$ ipython --no-banner

In [1]: import numpy as np

In [2]: import numpy.linalg as la

In [3]: np.set_printoptions(precision=3, suppress=True, linewidth=160)

In [4]: E = np.loadtxt("a.csv", delimiter=",")

In [5]: E
Out[5]: 
array([[ 0., -1., -5.,  1.,  0.,  5.,  0., -2., -2., -2., -4.,  3.],
       [ 0.,  0.,  0., -5.,  2., -4., -4.,  1.,  2., -5., -4.,  1.],
       [ 0.,  0.,  0.,  2., -4., -1.,  1.,  5., -5.,  4., -1.,  4.],
       [ 0.,  0.,  0.,  0., -2., -2., -2.,  5., -1., -4.,  0., -1.],
       [ 0.,  0.,  0.,  0.,  0., -4.,  0.,  0.,  4.,  5., -5., -1.],
       [ 0.,  0.,  0.,  0.,  0.,  0.,  0., -3.,  0.,  3.,  3.,  5.],
       [ 0.,  0.,  0.,  0.,  0.,  0.,  0., -3., -1., -1.,  0.,  1.],
       [ 0.,  0.,  0.,  0.,  0.,  0.,  0.,  0.,  0., -5.,  1., -4.],
       [ 0.,  0.,  0.,  0.,  0.,  0.,  0.,  0.,  0., -3.,  4.,  5.],
       [ 0.,  0.,  0.,  0.,  0.,  0.,  0.,  0.,  0.,  0.,  5.,  2.],
       [ 0.,  0.,  0.,  0.,  0.,  0.,  0.,  0.,  0.,  0.,  0., -1.],
       [ 0.,  0.,  0.,  0.,  0.,  0.,  0.,  0.,  0.,  0.,  0.,  0.]])

In [6]: r = la.matrix_rank(E)

In [7]: r
Out[7]: np.int64(10)

In [8]: N = la.svd(E)[2][r:].T

In [9]: [int(la.matrix_rank(np.delete(E, i, axis=0))) for i in range(12)]
Out[9]: [9, 9, 9, 9, 9, 9, 9, 10, 10, 10, 10, 10]

In [10]: [int(la.matrix_rank(E[:i])) for i in range(1, len(E) + 1)]
Out[10]: [1, 2, 3, 4, 5, 6, 7, 8, 9, 10, 10, 10]

In [11]: np.allclose(E @ N, 0)
Out[11]: True

In [12]: np.round(N @ N.T, 3) + 0
Out[12]: 
array([[ 1.   ,  0.   ,  0.   ,  0.   ,  0.   ,  0.   ,  0.   ,  0.   ,  0.   ,  0.   ,  0.   ,  0.   ],
       [ 0.   ,  0.962, -0.192,  0.   ,  0.   ,  0.   ,  0.   ,  0.   ,  0.   ,  0.   ,  0.   ,  0.   ],
       [ 0.   , -0.192,  0.038,  0.   ,  0.   ,  0.   ,  0.   ,  0.   ,  0.   ,  0.   ,  0.   ,  0.   ],
       [ 0.   ,  0.   ,  0.   ,  0.   ,  0.   ,  0.   ,  0.   ,  0.   ,  0.   ,  0.   ,  0.   ,  0.   ],
       [ 0.   ,  0.   ,  0.   ,  0.   ,  0.   ,  0.   ,  0.   ,  0.   ,  0.   ,  0.   ,  0.   ,  0.   ],
       [ 0.   ,  0.   ,  0.   ,  0.   ,  0.   ,  0.   ,  0.   ,  0.   ,  0.   ,  0.   ,  0.   ,  0.   ],
       [ 0.   ,  0.   ,  0.   ,  0.   ,  0.   ,  0.   ,  0.   ,  0.   ,  0.   ,  0.   ,  0.   ,  0.   ],
       [ 0.   ,  0.   ,  0.   ,  0.   ,  0.   ,  0.   ,  0.   ,  0.   ,  0.   ,  0.   ,  0.   ,  0.   ],
       [ 0.   ,  0.   ,  0.   ,  0.   ,  0.   ,  0.   ,  0.   ,  0.   ,  0.   ,  0.   ,  0.   ,  0.   ],
       [ 0.   ,  0.   ,  0.   ,  0.   ,  0.   ,  0.   ,  0.   ,  0.   ,  0.   ,  0.   ,  0.   ,  0.   ],
       [ 0.   ,  0.   ,  0.   ,  0.   ,  0.   ,  0.   ,  0.   ,  0.   ,  0.   ,  0.   ,  0.   ,  0.   ],
       [ 0.   ,  0.   ,  0.   ,  0.   ,  0.   ,  0.   ,  0.   ,  0.   ,  0.   ,  0.   ,  0.   ,  0.   ]])

In [13]: la.matrix_rank(E.T @ E), la.matrix_rank(E @ E.T)
Out[13]: (np.int64(10), np.int64(10))

In [14]: np.round(E @ N, 3) + 0
Out[14]: 
array([[0., 0.],
       [0., 0.],
       [0., 0.],
       [0., 0.],
       [0., 0.],
       [0., 0.],
       [0., 0.],
       [0., 0.],
       [0., 0.],
       [0., 0.],
       [0., 0.],
       [0., 0.]])

In [15]: [int(la.matrix_rank(E[:, :j + 1])) for j in range(12)]
Out[15]: [0, 1, 1, 2, 3, 4, 5, 6, 7, 8, 9, 10]

In [16]: left, sv, VT = la.svd(E)

In [17]: sv.round(3) + 0
Out[17]: array([13.486, 11.839, 10.397,  9.779,  8.956,  3.183,  2.548,  1.626,  0.844,  0.152,  0.   ,  0.   ])

In [18]: M2 = left[:, :10] @ np.diag(sv[:10]) @ VT[:10]

In [19]: M2.round(3) + 0
Out[19]: 
array([[ 0., -1., -5.,  1.,  0.,  5.,  0., -2., -2., -2., -4.,  3.],
       [ 0.,  0.,  0., -5.,  2., -4., -4.,  1.,  2., -5., -4.,  1.],
       [ 0.,  0.,  0.,  2., -4., -1.,  1.,  5., -5.,  4., -1.,  4.],
       [ 0.,  0.,  0.,  0., -2., -2., -2.,  5., -1., -4.,  0., -1.],
       [ 0.,  0.,  0.,  0.,  0., -4.,  0.,  0.,  4.,  5., -5., -1.],
       [ 0.,  0.,  0.,  0.,  0.,  0.,  0., -3.,  0.,  3.,  3.,  5.],
       [ 0.,  0.,  0.,  0.,  0.,  0.,  0., -3., -1., -1.,  0.,  1.],
       [ 0.,  0.,  0.,  0.,  0.,  0.,  0.,  0.,  0., -5.,  1., -4.],
       [ 0.,  0.,  0.,  0.,  0.,  0.,  0.,  0.,  0., -3.,  4.,  5.],
       [ 0.,  0.,  0.,  0.,  0.,  0.,  0.,  0.,  0.,  0.,  5.,  2.],
       [ 0.,  0.,  0.,  0.,  0.,  0.,  0.,  0.,  0.,  0.,  0., -1.],
       [ 0.,  0.,  0.,  0.,  0.,  0.,  0.,  0.,  0.,  0.,  0.,  0.]])

In [20]: la.matrix_rank(E - E[0, 0] * np.eye(12))
Out[20]: np.int64(10)

In [21]: try:
    ...:     la.inv(E)
    ...: except la.LinAlgError as e:
    ...:     print(repr(e))
    ...: 
LinAlgError('Singular matrix')

In [22]: [int(la.matrix_rank(la.matrix_power(E, p))) for p in range(1, 13)]
Out[22]: [10, 8, 6, 5, 4, 3, 2, 1, 0, 0, 0, 0]

In [23]: np.sort(la.eigvals(E))
Out[23]: array([0., 0., 0., 0., 0., 0., 0., 0., 0., 0., 0., 0.])

In [24]: left, sv, VT = la.svd(E)

In [25]: V = VT[:(sv > 1e-8).sum()]

In [26]: rng = np.random.default_rng(550997)

In [27]: x = E[11] + -1 * E[6] + rng.integers(2) * np.eye(12)[2]

In [28]: x
Out[28]: array([ 0.,  0.,  0.,  0.,  0.,  0.,  0.,  3.,  1.,  1.,  0., -1.])

In [29]: np.round(V.T @ V, 3) + 0
Out[29]: 
array([[0.   , 0.   , 0.   , 0.   , 0.   , 0.   , 0.   , 0.   , 0.   , 0.   , 0.   , 0.   ],
       [0.   , 0.038, 0.192, 0.   , 0.   , 0.   , 0.   , 0.   , 0.   , 0.   , 0.   , 0.   ],
       [0.   , 0.192, 0.962, 0.   , 0.   , 0.   , 0.   , 0.   , 0.   , 0.   , 0.   , 0.   ],
       [0.   , 0.   , 0.   , 1.   , 0.   , 0.   , 0.   , 0.   , 0.   , 0.   , 0.   , 0.   ],
       [0.   , 0.   , 0.   , 0.   , 1.   , 0.   , 0.   , 0.   , 0.   , 0.   , 0.   , 0.   ],
       [0.   , 0.   , 0.   , 0.   , 0.   , 1.   , 0.   , 0.   , 0.   , 0.   , 0.   , 0.   ],
       [0.   , 0.   , 0.   , 0.   , 0.   , 0.   , 1.   , 0.   , 0.   , 0.   , 0.   , 0.   ],
       [0.   , 0.   , 0.   , 0.   , 0.   , 0.   , 0.   , 1.   , 0.   , 0.   , 0.   , 0.   ],
       [0.   , 0.   , 0.   , 0.   , 0.   , 0.   , 0.   , 0.   , 1.   , 0.   , 0.   , 0.   ],
       [0.   , 0.   , 0.   , 0.   , 0.   , 0.   , 0.   , 0.   , 0.   , 1.   , 0.   , 0.   ],
       [0.   , 0.   , 0.   , 0.   , 0.   , 0.   , 0.   , 0.   , 0.   , 0.   , 1.   , 0.   ],
       [0.   , 0.   , 0.   , 0.   , 0.   , 0.   , 0.   , 0.   , 0.   , 0.   , 0.   , 1.   ]])

In [30]: np.allclose(V.T @ V @ x, x)
Out[30]: True

In [31]: round(float(la.norm(x - V.T @ V @ x)), 3)
Out[31]: 0.0

In [32]: m1 = np.loadtxt("layer10.csv", delimiter=",")

In [33]: m1
Out[33]: 
array([[-1.195,  3.677,  0.116, -1.17 ,  2.259, -0.17 ,  1.169,  2.363, -2.95 ],
       [-2.728, -3.354, -1.482, -1.521, -4.388, -0.521, -2.698,  0.031, -0.585],
       [-0.641,  4.679, -1.672, -1.457,  1.527, -0.457,  1.382,  2.023, -4.633],
       [-0.126, -0.483,  0.603,  3.29 ,  1.735,  4.29 ,  3.549,  3.675,  3.833],
       [-1.076,  0.711, -2.528, -0.771, -1.748,  0.229,  0.084,  1.16 , -2.39 ],
       [ 0.267,  0.596, -0.577,  2.948,  1.489,  3.948,  3.746,  3.479,  2.361],
       [-2.717, -1.981,  0.575, -1.156, -1.633, -0.156, -1.646,  1.071,  0.122],
       [ 0.603,  2.698, -4.343,  0.686, -0.891,  1.686,  2.535,  1.932, -2.834],
       [ 0.567,  3.307, -0.128,  2.416,  3.593,  3.416,  4.569,  4.003,  0.698],
       [-1.159, -1.846, -1.076,  1.067, -1.658,  2.067,  0.644,  1.803,  1.452],
       [-0.451,  1.258, -2.343,  0.297, -0.665,  1.297,  1.427,  1.877, -1.503],
       [-1.44 ,  0.578, -1.209, -0.773, -0.86 ,  0.227,  0.016,  1.456, -1.667],
       [-1.189,  0.203, -4.013, -1.485, -3.601, -0.485, -0.884,  0.305, -3.593],
       [ 0.579,  3.18 ,  1.142,  3.14 ,  4.811,  4.14 ,  5.229,  4.65 ,  2.121],
       [-1.704, -0.85 , -1.228, -0.598, -1.857,  0.402, -0.523,  1.182, -0.787],
       [-1.537,  0.91 ,  2.154,  0.547,  2.572,  1.547,  1.502,  3.04 ,  1.169],
       [-0.386,  2.701, -3.142, -0.694, -0.678,  0.306,  1.157,  1.543, -3.615],
       [-1.094,  1.257,  1.191,  0.779,  2.225,  1.779,  1.908,  3.002,  0.746],
       [-1.121,  0.714, -2.762, -0.98 , -2.026,  0.02 , -0.123,  0.998, -2.718],
       [-0.561,  0.503,  1.758,  2.505,  2.948,  3.505,  3.257,  3.818,  3.132],
       [ 0.5  ,  2.706, -1.358,  1.968,  1.995,  2.968,  3.821,  3.321, -0.064],
       [ 1.054,  1.474, -0.377,  4.182,  2.914,  5.182,  5.419,  4.365,  3.256],
       [ 1.204,  1.628, -0.251,  4.469,  3.267,  5.469,  5.782,  4.578,  3.529],
       [ 0.374,  5.18 ,  1.265,  1.79 ,  5.729,  2.79 ,  4.88 ,  4.507, -0.167],
       [ 0.356,  0.546,  2.103,  4.49 ,  4.232,  5.49 ,  5.263,  4.907,  5.268],
       [-0.901,  1.65 , -0.584,  0.08 ,  0.84 ,  1.08 ,  1.405,  2.307, -1.037],
       [ 0.885,  2.621, -0.789,  3.065,  2.906,  4.065,  4.875,  3.99 ,  1.36 ],
       [-1.495,  0.425, -2.024, -1.214, -1.806, -0.214, -0.501,  0.993, -2.439],
       [-1.862,  0.219,  1.694,  0.013,  1.441,  1.013,  0.623,  2.485,  0.751],
       [-2.217, -1.019, -4.011, -2.93 , -5.238, -1.93 , -2.94 , -0.723, -4.426],
       [-1.114, -0.764, -3.279, -0.484, -3.274,  0.516, -0.366,  0.747, -1.742],
       [-0.675,  0.863,  1.182,  1.809,  2.438,  2.809,  2.741,  3.416,  1.969],
       [-0.796, -0.573,  0.775,  2.083,  1.193,  3.083,  2.296,  3.092,  2.756],
       [-2.407,  0.829, -1.188, -2.822, -1.68 , -1.822, -1.907,  0.499, -3.831],
       [-0.996,  1.891, -0.055,  0.034,  1.394,  1.034,  1.48 ,  2.476, -0.939],
       [-0.266, -0.019, -1.334,  1.81 , -0.11 ,  2.81 ,  2.301,  2.567,  1.153],
       [-0.794,  2.505, -3.872, -1.776, -1.913, -0.776, -0.024,  0.77 , -4.965],
       [-0.644,  3.177,  1.325,  0.786,  3.77 ,  1.786,  2.874,  3.519, -0.14 ],
       [-2.571, -3.24 , -0.718, -0.88 , -3.408,  0.12 , -2.   ,  0.57 ,  0.381],
       [-0.428,  1.611, -2.458,  0.11 , -0.58 ,  1.11 ,  1.415,  1.843, -1.925],
       [-1.471,  4.38 , -4.626, -4.445, -2.407, -3.445, -1.755, -0.284, -8.948],
       [-1.221,  1.943,  0.055, -0.385,  1.306,  0.615,  1.086,  2.307, -1.329],
       [-0.781,  0.763, -3.095, -0.491, -1.995,  0.509,  0.391,  1.171, -2.42 ]])

In [34]: idx = m1[:, 1] > np.median(m1[:, 1])

In [35]: f = m1[idx].mean(axis=0) - m1[~idx].mean(axis=0)

In [36]: f
Out[36]: array([ 0.959,  2.918,  0.1  ,  0.509,  2.518,  0.509,  1.968,  1.009, -0.9  ])

In [37]: np.round((((m1 - m1.mean(axis=0)) @ f > 0) == idx).mean(), 3)
Out[37]: np.float64(0.791)

In [38]: idx.astype(int)
Out[38]: array([1, 0, 1, 0, 0, 0, 0, 1, 1, 0, 1, 0, 0, 1, 0, 1, 1, 1, 0, 0, 1, 1, 1, 1, 0, 1, 1, 0, 0, 0, 0, 0, 0, 0, 1, 0, 1, 1, 0, 1, 1, 1, 0])

In [39]: left, sv, VT = la.svd(m1)

In [40]: sv.round(3) + 0
Out[40]: array([36.966, 23.034, 14.312,  9.41 ,  0.   ,  0.   ,  0.   ,  0.   ,  0.   ])

In [41]: M2 = left[:, :4] @ np.diag(sv[:4]) @ VT[:4]

In [42]: round(float(la.norm(m1 - M2, 2)), 3), round(sv[4], 3)
Out[42]: (0.0, np.float64(0.0))

In [43]: la.matrix_rank(M2)
Out[43]: np.int64(4)

In [44]: round(float(np.abs(m1 - M2).max()), 3)
Out[44]: 0.0

In [45]: la.matrix_rank(m1, rtol=0.05)
Out[45]: np.int64(4)

In [46]: [round(float(x), 3) for x in la.svd(m1, compute_uv=False)[:3]]
Out[46]: [36.966, 23.034, 14.312]

In [47]: la.matrix_rank(m1, rtol=0.1)
Out[47]: np.int64(4)

In [48]: np.argsort(-la.norm(m1, axis=0).round(6), kind="stable")[:3]
Out[48]: array([8, 6, 7])

In [49]: np.round(la.norm(m1, 2) / la.norm(m1), 3)
Out[49]: np.float64(0.79)

In [50]: X = np.load("dump.npy")

In [51]: X
Out[51]: 
array([[ 27,   2,  -5,  -6,   6,  -5,  -8,   7,   7,   0, -10],
       [  2,  23,   6,   3,  -3,  -2, -13,  -3,   0,  -4,  -9],
       [ -5,   6,  29,  -4, -11,  -7,  -7,  11,   2,  -3,  -7],
       [ -6,   3,  -4,  42,   1,  -7,   1,  -2,   5,  12,  -4],
       [  6,  -3, -11,   1,  20,   7,   0,  -1,   0,   3, -10],
       [ -5,  -2,  -7,  -7,   7,  34,   4,  -2, -10,   9, -12],
       [ -8, -13,  -7,   1,   0,   4,  26,  -8,   2,   6,  12],
       [  7,  -3,  11,  -2,  -1,  -2,  -8,  22,   2,   5,  -8],
       [  7,   0,   2,   5,   0, -10,   2,   2,  12,  -2,  -1],
       [  0,  -4,  -3,  12,   3,   9,   6,   5,  -2,  15,  -7],
       [-10,  -9,  -7,  -4, -10, -12,  12,  -8,  -1,  -7,  27]])

In [52]: L = la.cholesky(X)

In [53]: np.round(L @ L.T, 3) + 0
Out[53]: 
array([[ 27.,   2.,  -5.,  -6.,   6.,  -5.,  -8.,   7.,   7.,   0., -10.],
       [  2.,  23.,   6.,   3.,  -3.,  -2., -13.,  -3.,   0.,  -4.,  -9.],
       [ -5.,   6.,  29.,  -4., -11.,  -7.,  -7.,  11.,   2.,  -3.,  -7.],
       [ -6.,   3.,  -4.,  42.,   1.,  -7.,   1.,  -2.,   5.,  12.,  -4.],
       [  6.,  -3., -11.,   1.,  20.,   7.,   0.,  -1.,   0.,   3., -10.],
       [ -5.,  -2.,  -7.,  -7.,   7.,  34.,   4.,  -2., -10.,   9., -12.],
       [ -8., -13.,  -7.,   1.,   0.,   4.,  26.,  -8.,   2.,   6.,  12.],
       [  7.,  -3.,  11.,  -2.,  -1.,  -2.,  -8.,  22.,   2.,   5.,  -8.],
       [  7.,   0.,   2.,   5.,   0., -10.,   2.,   2.,  12.,  -2.,  -1.],
       [  0.,  -4.,  -3.,  12.,   3.,   9.,   6.,   5.,  -2.,  15.,  -7.],
       [-10.,  -9.,  -7.,  -4., -10., -12.,  12.,  -8.,  -1.,  -7.,  27.]])

In [54]: np.diag(L) ** 2
Out[54]: array([27.   , 22.852, 26.298, 38.746, 15.1  , 26.44 , 15.693, 10.453,  5.714,  2.251,  1.003])

In [55]: vals, V = la.eigh(X)

In [56]: x = np.array([-2, -3, 0, 5, 4, 0, -4, -2, -1, 2, 3])

In [57]: np.round(x @ X @ x / (x @ x), 3), np.round(vals[0], 3), round(float(vals[-1]), 3)
Out[57]: (np.float64(21.636), np.float64(0.352), 61.759)

In [58]: x @ X @ x
Out[58]: np.int64(1904)

In [59]: t = np.radians(138)

In [60]: Rm = np.eye(11)

In [61]: Rm[1, 1] = Rm[4, 4] = np.cos(t)

In [62]: Rm[1, 4], Rm[4, 1] = -np.sin(t), np.sin(t)

In [63]: Rm
Out[63]: 
array([[ 1.   ,  0.   ,  0.   ,  0.   ,  0.   ,  0.   ,  0.   ,  0.   ,  0.   ,  0.   ,  0.   ],
       [ 0.   , -0.743,  0.   ,  0.   , -0.669,  0.   ,  0.   ,  0.   ,  0.   ,  0.   ,  0.   ],
       [ 0.   ,  0.   ,  1.   ,  0.   ,  0.   ,  0.   ,  0.   ,  0.   ,  0.   ,  0.   ,  0.   ],
       [ 0.   ,  0.   ,  0.   ,  1.   ,  0.   ,  0.   ,  0.   ,  0.   ,  0.   ,  0.   ,  0.   ],
       [ 0.   ,  0.669,  0.   ,  0.   , -0.743,  0.   ,  0.   ,  0.   ,  0.   ,  0.   ,  0.   ],
       [ 0.   ,  0.   ,  0.   ,  0.   ,  0.   ,  1.   ,  0.   ,  0.   ,  0.   ,  0.   ,  0.   ],
       [ 0.   ,  0.   ,  0.   ,  0.   ,  0.   ,  0.   ,  1.   ,  0.   ,  0.   ,  0.   ,  0.   ],
       [ 0.   ,  0.   ,  0.   ,  0.   ,  0.   ,  0.   ,  0.   ,  1.   ,  0.   ,  0.   ,  0.   ],
       [ 0.   ,  0.   ,  0.   ,  0.   ,  0.   ,  0.   ,  0.   ,  0.   ,  1.   ,  0.   ,  0.   ],
       [ 0.   ,  0.   ,  0.   ,  0.   ,  0.   ,  0.   ,  0.   ,  0.   ,  0.   ,  1.   ,  0.   ],
       [ 0.   ,  0.   ,  0.   ,  0.   ,  0.   ,  0.   ,  0.   ,  0.   ,  0.   ,  0.   ,  1.   ]])

In [64]: M2 = X @ Rm.T

In [65]: np.allclose(la.norm(X, axis=1), la.norm(M2, axis=1))
Out[65]: True

In [66]: np.allclose(X @ X.T, M2 @ M2.T)
Out[66]: True

In [67]: np.round(la.det(Rm), 3), round(np.trace(Rm), 3)
Out[67]: (np.float64(1.0), np.float64(7.514))
